% ipython --no-banner

In [1]: import numpy as np

In [2]: np.set_printoptions(precision=2, suppress=True, linewidth=160)

In [3]: rnd = lambda a: np.round(a, 2) + 0

In [4]: arr = np.load("data.npy")

In [5]: print(arr)
[[ 29   0   1   0   0  -3   1  -3]
 [  2  10   1  -3   2  -2  -2   0]
 [  1   0 -31   3   2   2  -2  -2]
 [  2   3  -3   1   0  -1   2   3]
 [ -3   3   0   2  43  -2   3  -2]
 [ -2  -1   1   3   3  11   0  -3]
 [  3   2  -1  -2   2  -1  -3   1]
 [ -3  -1   2   1  -1   2   0 -38]]

In [6]: print(np.argsort(-np.linalg.norm(arr, axis=0).round(6), kind="stable")[:3])
[4 7 2]

In [7]: print(np.linalg.cond(arr) > 100)
True

In [8]: t3 = np.stack([arr, -2 * arr, arr[::-1]])

In [9]: print(np.linalg.matrix_rank(t3.reshape(3, -1)))
2

In [10]: print((t3 @ arr.T).shape)
(3, 8, 8)

In [11]: print(np.linalg.matrix_rank(t3))
[8 8 8]

In [12]: print(np.einsum("bij,cij->bc", t3, t3))
[[  5550 -11100    166]
 [-11100  22200   -332]
 [   166   -332   5550]]

In [13]: Q, V = np.linalg.qr(arr[:, :1])[0], np.linalg.qr(arr[:, 1:])[0]

In [14]: sigma = np.linalg.svd(Q.T @ V, compute_uv=False)

In [15]: print((sigma > 0.9).sum())
0

In [16]: print(rnd(np.linalg.norm(Q @ Q.T - V @ V.T, 2)))
1.0

In [17]: print(rnd(np.degrees(np.arccos(sigma.clip(0, 1)))))
[30.14]

In [18]: X = np.loadtxt("test11.csv", delimiter=",")

In [19]: print(X)
[[0. 0. 0. 1. 1. 0. 1.]
 [0. 0. 1. 0. 0. 1. 0.]
 [0. 1. 0. 0. 0. 0. 0.]
 [1. 0. 0. 0. 1. 0. 1.]
 [1. 0. 0. 1. 0. 0. 0.]
 [0. 1. 0. 0. 0. 0. 0.]
 [1. 0. 0. 1. 0. 0. 0.]]

In [20]: rank = np.linalg.matrix_rank(X)

In [21]: print(rank)
5

In [22]: N = np.linalg.svd(X)[2][rank:].T

In [23]: print([int(np.linalg.matrix_rank(X[:i])) for i in range(1, len(X) + 1)])
[1, 2, 3, 4, 5, 5, 5]

In [24]: print(N.shape)
(7, 2)

In [25]: print(np.allclose(X @ N, 0))
True

In [26]: print(rnd(X @ N))
[[0. 0.]
 [0. 0.]
 [0. 0.]
 [0. 0.]
 [0. 0.]
 [0. 0.]
 [0. 0.]]

In [27]: print([int(np.linalg.matrix_rank(np.delete(X, i, axis=0))) for i in range(7)])
[4, 4, 5, 4, 5, 5, 5]

In [28]: print(np.trace(X))
0.0

In [29]: print(np.allclose(X @ X.T, X.T @ X))
True

In [30]: print(rnd(np.abs(np.linalg.eigvals(X)).max()))
2.56

In [31]: print(rnd(np.linalg.matrix_power(X, 2)))
[[3. 0. 0. 2. 1. 0. 1.]
 [0. 2. 0. 0. 0. 0. 0.]
 [0. 0. 1. 0. 0. 1. 0.]
 [2. 0. 0. 3. 1. 0. 1.]
 [1. 0. 0. 1. 2. 0. 2.]
 [0. 0. 1. 0. 0. 1. 0.]
 [1. 0. 0. 1. 2. 0. 2.]]

In [32]: print(rnd(np.linalg.det(X)))
0.0

In [33]: print(np.allclose(X, X.T))
True

In [34]: left, sigma, Vt = np.linalg.svd(X)

In [35]: print(rnd(sigma))
[2.56 1.56 1.41 1.41 1.   0.   0.  ]

In [36]: print(np.argmax(sigma[:-1] / (sigma[1:] + 1e-6)) + 1)
5

In [37]: other = left[:, :5] @ np.diag(sigma[:5]) @ Vt[:5]

In [38]: print(rnd(other))
[[0. 0. 0. 1. 1. 0. 1.]
 [0. 0. 1. 0. 0. 1. 0.]
 [0. 1. 0. 0. 0. 0. 0.]
 [1. 0. 0. 0. 1. 0. 1.]
 [1. 0. 0. 1. 0. 0. 0.]
 [0. 1. 0. 0. 0. 0. 0.]
 [1. 0. 0. 1. 0. 0. 0.]]

In [39]: print(rnd(np.linalg.norm(X - other, 2)), rnd(sigma[5]))
0.0 0.0

In [40]: other = X / np.linalg.norm(X, axis=1, keepdims=True)

In [41]: C2 = other @ other.T

In [42]: print(rnd(C2))
[[1.   0.   0.   0.67 0.41 0.   0.41]
 [0.   1.   0.   0.   0.   0.   0.  ]
 [0.   0.   1.   0.   0.   1.   0.  ]
 [0.67 0.   0.   1.   0.41 0.   0.41]
 [0.41 0.   0.   0.41 1.   0.   1.  ]
 [0.   0.   1.   0.   0.   1.   0.  ]
 [0.41 0.   0.   0.41 1.   0.   1.  ]]

In [43]: print((C2 - 2 * np.eye(7)).round(6).argmax(axis=1))
[3 0 5 0 6 2 4]

In [44]: print(rnd(np.linalg.norm(other, axis=1)))
[1. 1. 1. 1. 1. 1. 1.]

In [45]: rng = np.random.default_rng(289)

In [46]: W0 = np.eye(5, dtype=int)[rng.permutation(5)] * np.array([0, 1, 0, 0, 2])

In [47]: print(W0)
[[0 0 0 0 0]
 [0 0 0 0 0]
 [0 0 0 0 2]
 [0 1 0 0 0]
 [0 0 0 0 0]]

In [48]: print(W0.T @ W0)
[[0 0 0 0 0]
 [0 1 0 0 0]
 [0 0 0 0 0]
 [0 0 0 0 0]
 [0 0 0 0 4]]

In [49]: print(rnd(np.linalg.norm(W0, axis=0)))
[0. 1. 0. 0. 2.]

In [50]: print(W0 @ W0.T)
[[0 0 0 0 0]
 [0 0 0 0 0]
 [0 0 4 0 0]
 [0 0 0 1 0]
 [0 0 0 0 0]]

In [51]: other = np.array([[0, 0], [1, 3], [-3, 2], [1, -2], [0, -2]])

In [52]: print(np.einsum("ij,ij->i", W0, W0))
[0 0 4 1 0]

In [53]: print(np.einsum("ij->j", W0))
[0 1 0 0 2]

In [54]: print(other.T @ W0.T)
[[ 0  0  0  1  0]
 [ 0  0 -4  3  0]]

In [55]: print(np.einsum("ik,kj->ij", W0, other))
[[ 0  0]
 [ 0  0]
 [ 0 -4]
 [ 1  3]
 [ 0  0]]

In [56]: print(rnd(np.trace(np.linalg.pinv(W0) @ W0)))
2.0

In [57]: print(np.linalg.lstsq(W0[:-1].T, W0[-1])[2])
2

In [58]: print(np.abs(np.diag(np.linalg.qr(W0)[1])) > 1e-9)
[False  True False False False]

In [59]: labels = rng.integers(0, 3, 4)

In [60]: data = (labels[:, None] == labels) * -2 + np.eye(4)

In [61]: print(data)
[[-1. -2. -2. -2.]
 [-2. -1. -2. -2.]
 [-2. -2. -1. -2.]
 [-2. -2. -2. -1.]]

In [62]: Q, Rm = np.linalg.qr(data)

In [63]: print(rnd(Q.T @ Q))
[[1. 0. 0. 0.]
 [0. 1. 0. 0.]
 [0. 0. 1. 0.]
 [0. 0. 0. 1.]]

In [64]: print(rnd(Q @ Rm))
[[-1. -2. -2. -2.]
 [-2. -1. -2. -2.]
 [-2. -2. -1. -2.]
 [-2. -2. -2. -1.]]

In [65]: print(Q.shape, Rm.shape)
(4, 4) (4, 4)

In [66]: print(rnd(np.sort(np.abs(np.linalg.eigvals(W0)))))
[0. 0. 0. 0. 0.]

In [67]: print((W0 - W0.T) / 2)
[[ 0.   0.   0.   0.   0. ]
 [ 0.   0.   0.  -0.5  0. ]
 [ 0.   0.   0.   0.   1. ]
 [ 0.   0.5  0.   0.   0. ]
 [ 0.   0.  -1.   0.   0. ]]

In [68]: print(rnd(np.linalg.det(W0)))
0.0

In [69]: print(rnd(np.abs(np.linalg.eigvals(W0)).max()))
0.0

In [70]: J = np.load("layer1.npy")

In [71]: print(rnd(J))
[[-0.01  0.    0.27  0.41 -0.66 -1.03 -0.39  0.39]
 [ 0.   -1.38  0.51  0.15  0.5  -0.08  0.14  0.66]
 [ 0.27  0.51  0.91  0.25  0.09 -0.07  1.25  0.68]
 [ 0.41  0.15  0.25  0.35  0.06  0.79 -0.71 -0.43]
 [-0.66  0.5   0.09  0.06 -1.25  0.12  0.24  0.04]
 [-1.03 -0.08 -0.07  0.79  0.12 -0.68 -0.3  -0.05]
 [-0.39  0.14  1.25 -0.71  0.24 -0.3  -0.92 -0.1 ]
 [ 0.39  0.66  0.68 -0.43  0.04 -0.05 -0.1  -0.03]]

In [72]: print(np.all(np.linalg.eigvalsh(J) > 0))
False

In [73]: print(rnd(np.linalg.eigvalsh(J).min()))
-2.0

In [74]: left, sigma, Vt = np.linalg.svd(J)

In [75]: V = Vt[:(sigma > 1e-8).sum()]

In [76]: x = J[7] + -3 * J[1] + rng.integers(2) * np.eye(8)[1]

In [77]: print(rnd(x))
[ 0.39  5.8  -0.86 -0.89 -1.44  0.2  -0.52 -2.01]

In [78]: print(np.allclose(V.T @ V @ x, x))
False

In [79]: print(rnd(np.linalg.norm(x - V.T @ V @ x)))
0.29

In [80]: print(rnd(np.diag(V.T @ V)))
[0.98 0.92 0.94 1.   0.98 0.94 0.89 0.36]
